% python3 -q
>>> import numpy as np
>>> np.set_printoptions(suppress=True, linewidth=140)
>>> def rd(a):
...     return np.round(a, 2) + 0
... 
>>> feats = np.loadtxt("run14.csv", delimiter=",")
>>> print(rd(feats))
[[-0.11  0.81 -0.12  0.27  0.5 ]
 [-0.58  0.06 -0.65 -0.48 -0.12]
 [-0.22  0.18 -0.13  0.64 -0.71]
 [-0.36  0.36  0.71 -0.4  -0.28]
 [ 0.69  0.43 -0.23 -0.37 -0.39]]
>>> # keeps lengths
>>> U, sv, Vh = np.linalg.svd(feats, full_matrices=False)
>>> rd(U.T @ U)
array([[1., 0., 0., 0., 0.],
       [0., 1., 0., 0., 0.],
       [0., 0., 1., 0., 0.],
       [0., 0., 0., 1., 0.],
       [0., 0., 0., 0., 1.]])
>>> rd(sv / sv[0])
array([1., 1., 1., 1., 1.])
>>> U.shape, sv.shape, Vh.shape
((5, 5), (5,), (5, 5))
>>> rd(np.cumsum(sv ** 2) / np.sum(sv ** 2))
array([0.2, 0.4, 0.6, 0.8, 1. ])
>>> rd(sv)
array([1., 1., 1., 1., 1.])
>>> rng = np.random.default_rng(203798)
>>> out = feats + rng.integers(-2, 3, (5, 4)) @ rng.integers(-2, 3, (4, 5))
>>> print(rd(out))
[[-6.11  2.81 -3.12  6.27  0.5 ]
 [-2.58 -3.94 -2.65  1.52 -1.12]
 [-9.22  3.18 -5.13 10.64 -2.71]
 [ 1.64  0.36 -2.29 -4.4  -1.28]
 [ 5.69 -2.57  0.77 -6.37 -0.39]]
>>> out - feats
array([[-6.,  2., -3.,  6.,  0.],
       [-2., -4., -2.,  2., -1.],
       [-9.,  3., -5., 10., -2.],
       [ 2.,  0., -3., -4., -1.],
       [ 5., -3.,  1., -6.,  0.]])
>>> print(np.abs(out - feats).sum(axis=1))
[17. 11. 29. 10. 15.]
>>> rd(np.linalg.svd(out - feats, compute_uv=False))
array([19.6 ,  5.41,  4.39,  1.07,  0.  ])
>>> rd(np.linalg.svd(feats, compute_uv=False))
array([1., 1., 1., 1., 1.])
>>> rd(np.linalg.norm(feats, axis=0))
array([1., 1., 1., 1., 1.])
>>> z = rng.permutation(5)
>>> z
array([0, 1, 2, 4, 3])
>>> out = feats[z][:, z]
>>> rd(out)
array([[-0.11,  0.81, -0.12,  0.5 ,  0.27],
       [-0.58,  0.06, -0.65, -0.12, -0.48],
       [-0.22,  0.18, -0.13, -0.71,  0.64],
       [ 0.69,  0.43, -0.23, -0.39, -0.37],
       [-0.36,  0.36,  0.71, -0.28, -0.4 ]])
>>> rd(np.sort(np.abs(np.linalg.eigvals(out))))
array([1., 1., 1., 1., 1.])
>>> out = np.array([[2, 1], [-1, -2], [-2, 0], [-1, -1], [0, 0]])
>>> rd(np.einsum("ik,kj->ij", feats, out))
array([[-1.06, -1.99],
       [ 0.55, -0.23],
       [-0.99, -1.21],
       [-2.1 , -0.69],
       [ 1.78,  0.2 ]])
>>> print(rd(np.einsum("ij->j", feats)))
[-0.58  1.84 -0.42 -0.33 -1.  ]
>>> np.vstack([feats, out.T]).shape
(7, 5)
>>> rd(np.einsum("ij,ij->i", feats, feats))
array([1., 1., 1., 1., 1.])
>>> rd(np.einsum("ik,kj->ji", feats, out))
array([[-1.06,  0.55, -0.99, -2.1 ,  1.78],
       [-1.99, -0.23, -1.21, -0.69,  0.2 ]])
>>> rd(feats @ out)
array([[-1.06, -1.99],
       [ 0.55, -0.23],
       [-0.99, -1.21],
       [-2.1 , -0.69],
       [ 1.78,  0.2 ]])
>>> M = np.array([[1, 1, 1, 1], [0, 2, 0, 2], [1, 1, 1, 1], [0, 2, 0, 2]])
>>> U, sv, Vh = np.linalg.svd(M)
>>> evecs = Vh[:(sv > 1e-8).sum()]
>>> x0 = M[1] + 5 * M[3] + rng.integers(2) * np.eye(4)[2]
>>> x0
array([ 0., 12.,  1., 12.])
>>> np.linalg.matrix_rank(np.vstack([M, x0]))
np.int64(3)
>>> rd(np.diag(evecs.T @ evecs))
array([0.5, 0.5, 0.5, 0.5])
>>> np.allclose(evecs.T @ evecs @ x0, x0)
False
>>> x0 = np.array([1, -2, 2, 1])
>>> M * x0
array([[ 1, -2,  2,  1],
       [ 0, -4,  0,  2],
       [ 1, -2,  2,  1],
       [ 0, -4,  0,  2]])
>>> M @ (2 * x0)
array([ 4, -4,  4, -4])
>>> print(np.sign((M @ x0).round(6)))
[ 1 -1  1 -1]
>>> np.einsum("ij,j->i", M, x0)
array([ 2, -2,  2, -2])
>>> U, sv, Vh = np.linalg.svd(M)
>>> print(np.argmax(sv[:-1] / (sv[1:] + 1e-6)) + 1)
2
>>> out = U[:, :2] @ np.diag(sv[:2]) @ Vh[:2]
>>> rd(np.linalg.norm(M - out, 2)), rd(sv[2])
(np.float64(0.0), np.float64(0.0))
>>> np.linalg.matrix_rank(out)
np.int64(2)
>>> rk = np.linalg.matrix_rank(M)
>>> print(rk)
2
>>> ns = np.linalg.svd(M)[2][rk:].T
>>> [int(np.linalg.matrix_rank(M[:i])) for i in range(1, len(M) + 1)]
[1, 2, 2, 2]
>>> print(rd(M @ ns))
[[0. 0.]
 [0. 0.]
 [0. 0.]
 [0. 0.]]
>>> [int(np.linalg.matrix_rank(M[:, :j + 1])) for j in range(4)]
[1, 2, 2, 2]
>>> print([int(np.linalg.matrix_rank(np.delete(M, i, axis=0))) for i in range(4)])
[2, 2, 2, 2]
>>> W0 = np.load("case15.npy")
>>> print(rd(W0))
[[ 0.09  0.12  0.16 -0.05 -0.19]
 [ 0.12  0.17  0.22 -0.07 -0.27]
 [ 0.16  0.22  0.28 -0.09 -0.35]
 [-0.05 -0.07 -0.09  0.03  0.12]
 [-0.19 -0.27 -0.35  0.12  0.42]]
>>> rd(np.linalg.eigvals(W0).sum().real)
np.float64(1.0)
>>> np.linalg.lstsq(W0[:-1].T, W0[-1])[2]
np.int32(1)
>>> np.abs(np.diag(np.linalg.qr(W0)[1])) > 1e-9
array([ True, False, False, False, False])
>>> rk = np.linalg.matrix_rank(W0)
>>> print(rk)
1
>>> ns = np.linalg.svd(W0)[2][rk:].T
>>> np.linalg.matrix_rank(W0.T @ W0), np.linalg.matrix_rank(W0 @ W0.T)
(np.int64(1), np.int64(1))
>>> np.allclose(W0 @ ns, 0)
True
>>> rd(ns @ ns.T)
array([[ 0.91, -0.12, -0.16,  0.05,  0.19],
       [-0.12,  0.83, -0.22,  0.07,  0.27],
       [-0.16, -0.22,  0.72,  0.09,  0.35],
       [ 0.05,  0.07,  0.09,  0.97, -0.12],
       [ 0.19,  0.27,  0.35, -0.12,  0.58]])
>>> [int(np.linalg.matrix_rank(np.delete(W0, i, axis=0))) for i in range(5)]
[1, 1, 1, 1, 1]
>>> [int(np.linalg.matrix_rank(W0[:, :j + 1])) for j in range(5)]
[1, 1, 1, 1, 1]
>>> x0 = np.array([2, 4, 3, 5, 3])
>>> rd(np.einsum("ij,j->i", W0, x0))
array([ 0.3 ,  0.42,  0.54, -0.18, -0.66])
>>> rd((W0 * x0).sum(axis=1))
array([ 0.3 ,  0.42,  0.54, -0.18, -0.66])
>>> print(rd(W0 * x0))
[[ 0.18  0.49  0.47 -0.26 -0.58]
 [ 0.25  0.69  0.66 -0.37 -0.81]
 [ 0.32  0.88  0.85 -0.47 -1.04]
 [-0.11 -0.29 -0.28  0.16  0.35]
 [-0.39 -1.08 -1.04  0.58  1.27]]
>>> np.linalg.norm(W0 @ x0) <= np.linalg.norm(W0, 2) * np.linalg.norm(x0) + 1e-9
np.True_
>>> rd(W0 @ np.eye(5)[3])
array([-0.05, -0.07, -0.09,  0.03,  0.12])
>>> np.trace(W0)
np.float64(1.0)
>>> print(rd(np.abs(np.linalg.eigvals(W0)).max()))
1.0
>>> np.allclose(W0 @ W0.T, W0.T @ W0)
True
>>> arr = np.load("m.npy")
>>> arr
array([[ 1.99, -0.05,  0.61,  0.98,  0.76],
       [-1.62, -0.52, -0.01, -0.41, -0.43],
       [-0.57,  0.02,  0.37,  0.44, -0.11],
       [ 1.85,  0.48,  0.66,  0.88, -0.06],
       [-4.74, -1.55, -1.13, -1.93, -1.  ],
       [ 4.24,  0.94,  0.72,  2.19,  1.26],
       [-2.81, -0.39, -0.78, -0.62, -0.45],
       [ 0.01, -0.59, -0.12, -0.14, -0.11],
       [-0.69, -0.55,  0.17, -0.03, -0.41],
       [-3.01, -0.45, -0.85, -1.92, -0.88],
       [ 4.8 ,  1.25,  1.45,  2.82,  1.32],
       [ 1.57, -0.02,  0.27,  0.71,  0.54],
       [-1.67, -0.7 , -0.12, -1.15, -0.72],
       [ 1.07,  0.41, -0.19,  1.06, -0.51],
       [ 6.83,  1.67,  1.58,  3.19,  1.78],
       [ 3.72,  1.03,  0.58,  1.28,  1.19],
       [ 0.22, -0.04,  0.42,  0.23,  0.66],
       [-4.01, -0.91, -0.99, -2.21, -1.21],
       [ 6.82,  1.61,  2.23,  3.19,  1.82],
       [ 2.32, -0.29,  1.07,  0.97,  0.68],
       [-1.82, -0.45,  0.03, -0.28, -0.77],
       [-1.9 , -0.58, -0.28, -0.52, -0.39],
       [-4.87, -1.41, -0.68, -2.15, -0.83],
       [-4.08, -1.28, -1.43, -2.09, -1.38],
       [-3.76, -0.36, -1.04, -1.27, -0.49],
       [-4.89, -1.33, -1.03, -2.8 , -0.74],
       [-6.28, -1.73, -1.6 , -3.23, -1.96],
       [-1.26,  0.  , -0.5 , -0.79, -0.16],
       [ 4.35,  1.48,  0.86,  2.32,  0.57],
       [ 5.76,  1.27,  1.36,  2.75,  1.94],
       [ 5.63,  0.74,  1.68,  3.34,  1.19],
       [-1.13, -0.43,  0.16, -0.53,  0.2 ],
       [ 0.83,  0.17,  0.04,  0.25, -0.01],
       [ 1.42, -0.03,  0.02,  0.22,  0.25],
       [ 0.82,  0.29,  0.1 ,  0.82,  0.36],
       [-3.25, -0.53, -0.46, -1.6 , -0.45],
       [12.66,  3.4 ,  3.69,  5.91,  3.23],
       [ 0.86,  0.28,  0.23, -0.19,  0.  ],
       [-6.65, -1.11, -1.85, -3.39, -1.17],
       [ 0.09,  0.2 , -0.26, -0.22,  0.22],
       [ 2.4 ,  0.88,  0.8 ,  1.15,  1.09]])
>>> O, Rm = np.linalg.qr(arr)
>>> print(np.allclose(Rm.T @ Rm, arr.T @ arr))
True
>>> np.trace(O @ O.T)
np.float64(5.0)
